$ python -q
>>> import numpy as np
>>> from numpy import linalg as LA
>>> np.set_printoptions(precision=2, suppress=True, linewidth=100, legacy="1.25")
>>> arr = np.load("dump.npy")
>>> arr
array([[-2, -1,  0],
       [ 1,  2,  3],
       [ 4,  5,  6]])
>>> # looks like rank 2
>>> LA.matrix_rank(arr, rtol=0.1)
2
>>> np.round(np.trace(LA.pinv(arr) @ arr), 2)
2.0
>>> np.allclose(arr[:-1].T @ LA.lstsq(arr[:-1].T, arr[-1])[0], arr[-1])
True
>>> r = LA.matrix_rank(arr)
>>> r
2
>>> null = LA.svd(arr)[2][r:].T
>>> LA.matrix_rank(arr.T @ arr), LA.matrix_rank(arr @ arr.T)
(2, 2)
>>> np.round(arr @ null, 2) + 0
array([[0.],
       [0.],
       [0.]])
>>> null @ null.T
array([[ 0.17, -0.33,  0.17],
       [-0.33,  0.67, -0.33],
       [ 0.17, -0.33,  0.17]])
>>> [int(LA.matrix_rank(arr[:i])) for i in range(1, len(arr) + 1)]
[1, 2, 2]
>>> np.allclose(arr, arr.T)
False
>>> (arr - arr.T) / 2
array([[ 0., -1., -2.],
       [ 1.,  0., -1.],
       [ 2.,  1.,  0.]])
>>> np.allclose(arr @ arr.T, arr.T @ arr)
False
>>> LA.matrix_power(arr, 2)
array([[ 3,  0, -3],
       [12, 18, 24],
       [21, 36, 51]])
>>> np.trace(arr)
6
>>> arr @ arr
array([[ 3,  0, -3],
       [12, 18, 24],
       [21, 36, 51]])
>>> np.round(np.sort(np.abs(LA.eigvals(arr))), 2) + 0
array([0. , 2.2, 8.2])
>>> round(float(LA.det(arr)), 2)
0.0
>>> left, sig, VT = LA.svd(arr)
>>> V = VT[:(sig > 1e-8).sum()]
>>> rng = np.random.default_rng(25139)
>>> vec = arr[0] + 4 * arr[2] + rng.integers(2) * np.eye(3)[0]
>>> vec
array([14., 19., 24.])
>>> np.diag(V.T @ V)
array([0.83, 0.33, 0.83])
>>> V.T @ V
array([[ 0.83,  0.33, -0.17],
       [ 0.33,  0.33,  0.33],
       [-0.17,  0.33,  0.83]])
>>> mat = np.loadtxt("out10.csv", delimiter=",")
>>> mat
array([[ 4.76,  0.7 , -1.13],
       [ 0.84, -1.01,  1.24],
       [-1.95, -4.86, -3.48],
       [-1.74, -0.67, -1.76],
       [ 2.37, -1.9 , -0.87],
       [-0.92,  3.24, -1.86],
       [-2.71,  2.44, -2.16],
       [ 1.02, -5.36, -2.14],
       [ 3.11,  1.1 , -4.44],
       [-3.03,  3.36, -0.1 ],
       [-1.62,  0.75,  4.07],
       [-3.24,  2.97, -2.93],
       [-1.19, -3.96, -2.39],
       [ 5.11, -3.15,  3.07],
       [ 0.38, -2.75,  1.05],
       [-0.09,  6.37, -0.12],
       [-1.97,  2.59, -4.72],
       [ 0.18,  0.57, -0.71],
       [ 0.6 ,  0.23,  0.88],
       [-2.16, -0.37, -3.35],
       [ 2.14, -3.78, -0.07],
       [-1.96, -0.72,  5.1 ],
       [-2.1 ,  4.87, -0.31],
       [ 1.05, -1.17,  3.33],
       [-2.31,  1.84, -1.55],
       [-3.78,  2.  , -0.04]])
>>> proj = mat @ LA.solve(mat.T @ mat, mat.T)
>>> np.diag(proj)
array([0.23, 0.01, 0.27, 0.05, 0.05, 0.06, 0.07, 0.17, 0.26, 0.08, 0.14, 0.11, 0.15, 0.2 , 0.04,
       0.21, 0.15, 0.01, 0.01, 0.1 , 0.07, 0.23, 0.11, 0.07, 0.05, 0.1 ])
>>> proj @ mat[:, 2]
array([-1.13,  1.24, -3.48, -1.76, -0.87, -1.86, -2.16, -2.14, -4.44, -0.1 ,  4.07, -2.93, -2.39,
        3.07,  1.05, -0.12, -4.72, -0.71,  0.88, -3.35, -0.07,  5.1 , -0.31,  3.33, -1.55, -0.04])
>>> A2 = mat + rng.integers(-2, 3, (26, 1)) @ rng.integers(-2, 3, (1, 3))
>>> A2
array([[ 4.76, -1.3 , -1.13],
       [ 0.84, -2.01,  1.24],
       [-1.95, -5.86, -3.48],
       [-1.74, -1.67, -1.76],
       [ 2.37, -3.9 , -0.87],
       [-0.92,  3.24, -1.86],
       [-2.71,  0.44, -2.16],
       [ 1.02, -5.36, -2.14],
       [ 3.11, -0.9 , -4.44],
       [-3.03,  2.36, -0.1 ],
       [-1.62,  0.75,  4.07],
       [-3.24,  0.97, -2.93],
       [-1.19, -3.96, -2.39],
       [ 5.11, -2.15,  3.07],
       [ 0.38, -1.75,  1.05],
       [-0.09,  4.37, -0.12],
       [-1.97,  2.59, -4.72],
       [ 0.18,  1.57, -0.71],
       [ 0.6 ,  0.23,  0.88],
       [-2.16,  0.63, -3.35],
       [ 2.14, -4.78, -0.07],
       [-1.96, -1.72,  5.1 ],
       [-2.1 ,  6.87, -0.31],
       [ 1.05, -1.17,  3.33],
       [-2.31, -0.16, -1.55],
       [-3.78,  2.  , -0.04]])
>>> LA.svd(A2 - mat, compute_uv=False)
array([6.48, 0.  , 0.  ])
>>> LA.matrix_rank(A2 - mat, tol=1e-8)
1
>>> A2 - mat
array([[ 0., -2.,  0.],
       [ 0., -1.,  0.],
       [ 0., -1.,  0.],
       [ 0., -1.,  0.],
       [ 0., -2.,  0.],
       [ 0.,  0.,  0.],
       [ 0., -2.,  0.],
       [ 0.,  0.,  0.],
       [ 0., -2.,  0.],
       [ 0., -1.,  0.],
       [ 0.,  0.,  0.],
       [ 0., -2.,  0.],
       [ 0.,  0.,  0.],
       [ 0.,  1.,  0.],
       [ 0.,  1.,  0.],
       [ 0., -2.,  0.],
       [ 0.,  0.,  0.],
       [ 0.,  1.,  0.],
       [ 0.,  0.,  0.],
       [ 0.,  1.,  0.],
       [ 0., -1.,  0.],
       [ 0., -1.,  0.],
       [ 0.,  2.,  0.],
       [ 0.,  0.,  0.],
       [ 0., -2.,  0.],
       [ 0.,  0.,  0.]])
>>> J = np.load("sample18.npy")
>>> J
array([[ 1,  0,  2],
       [ 2,  0, -2],
       [ 0,  1, -2],
       [ 1, -2,  3]])
>>> proj = J @ LA.solve(J.T @ J, J.T)
>>> LA.matrix_rank(np.eye(4) - proj)
1
>>> np.round(LA.eigvalsh(proj), 2) + 0
array([0., 1., 1., 1.])
>>> np.round(proj @ J[:, 0], 2) + 0
array([1., 2., 0., 1.])
>>> A2 = np.c_[J[:, :1] @ np.array([[1]]), np.array([3, 5, 3, 6])]
>>> A2
array([[1, 3],
       [2, 5],
       [0, 3],
       [1, 6]])
>>> np.round(LA.norm(A2 - J @ LA.lstsq(J, A2)[0], axis=0), 2) + 0
array([0.  , 4.15])
>>> m1 = np.load("x.npy")
>>> m1
array([[ 6,  2,  6],
       [-3, -1, -3],
       [ 3,  1,  3],
       [ 9,  3,  9]])
>>> # null space of dimension 2
>>> f, r1 = m1[3], m1[2]
>>> f @ r1
57
>>> pr = (f @ r1) / (f @ f) * f
>>> np.round(LA.norm(f + r1) ** 2 + LA.norm(f - r1) ** 2, 2)
380.0
>>> LA.matrix_rank(np.outer(f, r1))
1
>>> (r1 - pr) @ f
0.0
>>> r1 - pr
array([0., 0., 0.])
>>> X = np.load("m.npy")
>>> X
array([[2, 2, 2],
       [2, 4, 4],
       [2, 4, 6]])
>>> # symmetric
>>> vec = np.ones(3)
>>> for _ in range(3):
...     vec = X @ vec
...     vec /= LA.norm(vec)
...     print(round(vec @ X @ vec, 2))
... 
10.09
10.1
10.1
>>> vec
array([0.33, 0.59, 0.74])
>>> round(float(LA.eigvalsh(X)[-1]), 2)
10.1
>>> Lm = LA.cholesky(X)
>>> LA.eigvalsh(X).min() > 0
True
>>> X / np.sqrt(np.outer(np.diag(X), np.diag(X)))
array([[1.  , 0.71, 0.58],
       [0.71, 1.  , 0.82],
       [0.58, 0.82, 1.  ]])
>>> np.diag(Lm) ** 2
array([2., 2., 2.])
>>> round(float(np.prod(np.diag(Lm)) ** 2), 2), round(float(LA.det(X)), 2)
(8.0, 8.0)
>>> ev, V = LA.eig(X)
>>> np.sort(LA.eigvals(LA.inv(X)))
array([0.1 , 0.78, 1.62])
>>> np.sort(LA.eigvals(X @ X))
array([  0.38,   1.65, 101.97])
>>> np.sort(LA.eigvals(X.T))
array([ 0.62,  1.29, 10.1 ])
>>> q = X.astype(float).copy()
>>> for j in range(3):
...     q[:, j] -= q[:, :j] @ (q[:, :j].T @ q[:, j])
...     q[:, j] /= LA.norm(q[:, j])
... 
>>> np.round(q.T @ X, 2) + 0
array([[3.46, 5.77, 6.93],
       [0.  , 1.63, 2.45],
       [0.  , 0.  , 1.41]])
>>> q.round(2) + 0
array([[ 0.58, -0.82,  0.  ],
       [ 0.58,  0.41, -0.71],
       [ 0.58,  0.41,  0.71]])
>>> M = np.load("a.npy")
>>> M
array([[1.  , 0.7 , 0.49, 0.34],
       [0.7 , 1.  , 0.7 , 0.49],
       [0.49, 0.7 , 1.  , 0.7 ],
       [0.34, 0.49, 0.7 , 1.  ]])
>>> # equal to its transpose
>>> ev, V = LA.eigh(M)
>>> np.round(V.T @ V, 2) + 0
array([[1., 0., 0., 0.],
       [0., 1., 0., 0.],
       [0., 0., 1., 0.],
       [0., 0., 0., 1.]])
>>> LA.eigvalsh(M + -1 * np.eye(4))
array([-0.8 , -0.68, -0.24,  1.72])
>>> ev
array([0.2 , 0.32, 0.76, 2.72])
>>> V @ np.diag(ev) @ V.T
array([[1.  , 0.7 , 0.49, 0.34],
       [0.7 , 1.  , 0.7 , 0.49],
       [0.49, 0.7 , 1.  , 0.7 ],
       [0.34, 0.49, 0.7 , 1.  ]])
>>> ev.sum(), np.trace(M)
(4.0, 4.0)
>>> ev, V = LA.eigh(M)
>>> vec = np.array([-2, -1, 0, -1])
>>> round(float(np.abs(M).sum(axis=1).max()), 2), round(float(np.abs(ev).max()), 2)
(2.89, 2.72)
>>> round(float(vec @ M @ vec / (vec @ vec)), 2), round(float(ev[0]), 2), round(float(ev[-1]), 2)
(1.86, 0.2, 2.72)
>>> t = np.radians(135)
>>> Rm = np.eye(4)
>>> Rm[3, 3] = Rm[2, 2] = np.cos(t)
>>> Rm[3, 2], Rm[2, 3] = -np.sin(t), np.sin(t)
>>> Rm
array([[ 1.  ,  0.  ,  0.  ,  0.  ],
       [ 0.  ,  1.  ,  0.  ,  0.  ],
       [ 0.  ,  0.  , -0.71,  0.71],
       [ 0.  ,  0.  , -0.71, -0.71]])
>>> A2 = M @ Rm.T
>>> LA.svd(M, compute_uv=False), LA.svd(A2, compute_uv=False)
(array([2.72, 0.76, 0.32, 0.2 ]), array([2.72, 0.76, 0.32, 0.2 ]))
>>> A2
array([[ 1.  ,  0.7 , -0.11, -0.59],
       [ 0.7 ,  1.  , -0.15, -0.84],
       [ 0.49,  0.7 , -0.21, -1.2 ],
       [ 0.34,  0.49,  0.21, -1.2 ]])
>>> np.abs(A2 - M).max(axis=0)
array([0.  , 0.  , 1.21, 2.2 ])
>>> np.round(LA.det(Rm), 2), round(float(np.trace(Rm)), 2)
(1.0, 0.59)
>>> np.allclose(LA.norm(M, axis=1), LA.norm(A2, axis=1))
True
>>> W0 = np.load("data.npy")
>>> W0
array([[1, 0, 0],
       [0, 1, 0],
       [6, 2, 1]])
>>> # triangular, det is the product of the diagonal
>>> q, Rm = LA.qr(W0)
>>> np.round(q @ Rm, 2) + 0
array([[1., 0., 0.],
       [0., 1., 0.],
       [6., 2., 1.]])
>>> np.diff(W0, axis=0)
array([[-1,  1,  0],
       [ 6,  1,  1]])
>>> np.unravel_index(np.abs(W0).argmax(), W0.shape)
(2, 0)
>>> t = np.radians(36)
>>> Rm = np.eye(3)
>>> Rm[0, 0] = Rm[1, 1] = np.cos(t)
>>> Rm[0, 1], Rm[1, 0] = -np.sin(t), np.sin(t)
>>> Rm
array([[ 0.81, -0.59,  0.  ],
       [ 0.59,  0.81,  0.  ],
       [ 0.  ,  0.  ,  1.  ]])
>>> A2 = W0 @ Rm.T
>>> np.allclose(W0 @ W0.T, A2 @ A2.T)
True
>>> LA.svd(W0, compute_uv=False), LA.svd(A2, compute_uv=False)
(array([6.48, 1.  , 0.15]), array([6.48, 1.  , 0.15]))
>>> np.abs(A2 - W0).max(axis=0)
array([2.32, 3.14, 0.  ])
>>> ev, V = LA.eig(W0)
>>> ev
array([1., 1., 1.])
>>> np.sort(LA.eigvals(W0.T))
array([1., 1., 1.])
>>> np.sort(LA.eigvals(LA.inv(W0)))
array([1., 1., 1.])
>>> np.prod(ev)
1.0
>>> W0 @ V[:, 0] - ev[0] * V[:, 0]
array([0., 0., 0.])
>>> np.sort(LA.eigvals(W0 @ W0))
array([1., 1., 1.])
>>> F = np.load("arr.npy")
>>> F
array([[-1.  , -0.09, -0.04],
       [ 0.  , -0.39,  0.92],
       [-0.1 ,  0.91,  0.39]])
>>> # keeps lengths
>>> idx = rng.permutation(3)
>>> A2 = F[:, idx] * rng.choice([-1, 1], 3)
>>> A2
array([[ 1.  , -0.04, -0.09],
       [-0.  ,  0.92, -0.39],
       [ 0.1 ,  0.39,  0.91]])
>>> left, _, VT = LA.svd(F.T @ A2)
>>> np.round(left @ VT, 2) + 0
array([[-1.,  0.,  0.],
       [ 0.,  0.,  1.],
       [ 0.,  1.,  0.]])
>>> idx
array([0, 2, 1])
>>> np.round(LA.lstsq(F, A2)[0], 2) + 0
array([[-1.,  0.,  0.],
       [ 0.,  0.,  1.],
       [ 0.,  1.,  0.]])
>>> np.round(F.T @ F, 2) + 0
array([[1., 0., 0.],
       [0., 1., 0.],
       [0., 0., 1.]])
>>> np.round(F @ F.T, 2) + 0
array([[1., 0., 0.],
       [0., 1., 0.],
       [0., 0., 1.]])
>>> round(F[:, 1] @ F[:, 0], 2)
0.0
>>> LA.svd(F, compute_uv=False)
array([1., 1., 1.])
>>> LA.pinv(F)
array([[-1.  ,  0.  , -0.1 ],
       [-0.09, -0.39,  0.91],
       [-0.04,  0.92,  0.39]])
>>> LA.norm(F, axis=0)
array([1., 1., 1.])
>>> LA.norm(F, axis=1)
array([1., 1., 1.])
>>> np.round(LA.norm(F, 2), 2)
1.0
>>> LA.norm(F, axis=1).argmax()
0
>>> round(float(LA.norm(F, 1)), 2), np.round(LA.norm(F, np.inf), 2)
(1.4, 1.41)
>>> round(LA.norm(F[1], 1), 2), round(LA.norm(F[1], np.inf), 2)
(1.31, 0.92)
>>> round(F[1] @ F[0], 2)
0.0
>>> A2 = np.array([[4, -3], [2, -4], [1, -2]])
>>> np.vstack([F, A2.T]).shape
(5, 3)
>>> np.einsum("ik,kj->ji", F, A2)
array([[-4.2 ,  0.13,  1.82],
       [ 3.43, -0.27, -4.14]])
>>> F @ A2
array([[-4.2 ,  3.43],
       [ 0.13, -0.27],
       [ 1.82, -4.14]])
>>> np.einsum("ij->j", F)
array([-1.09,  0.43,  1.27])
>>> np.einsum("ik,kj->ij", F, A2)
array([[-4.2 ,  3.43],
       [ 0.13, -0.27],
       [ 1.82, -4.14]])
>>> np.einsum("ij,ij->i", F, F)
array([1., 1., 1.])
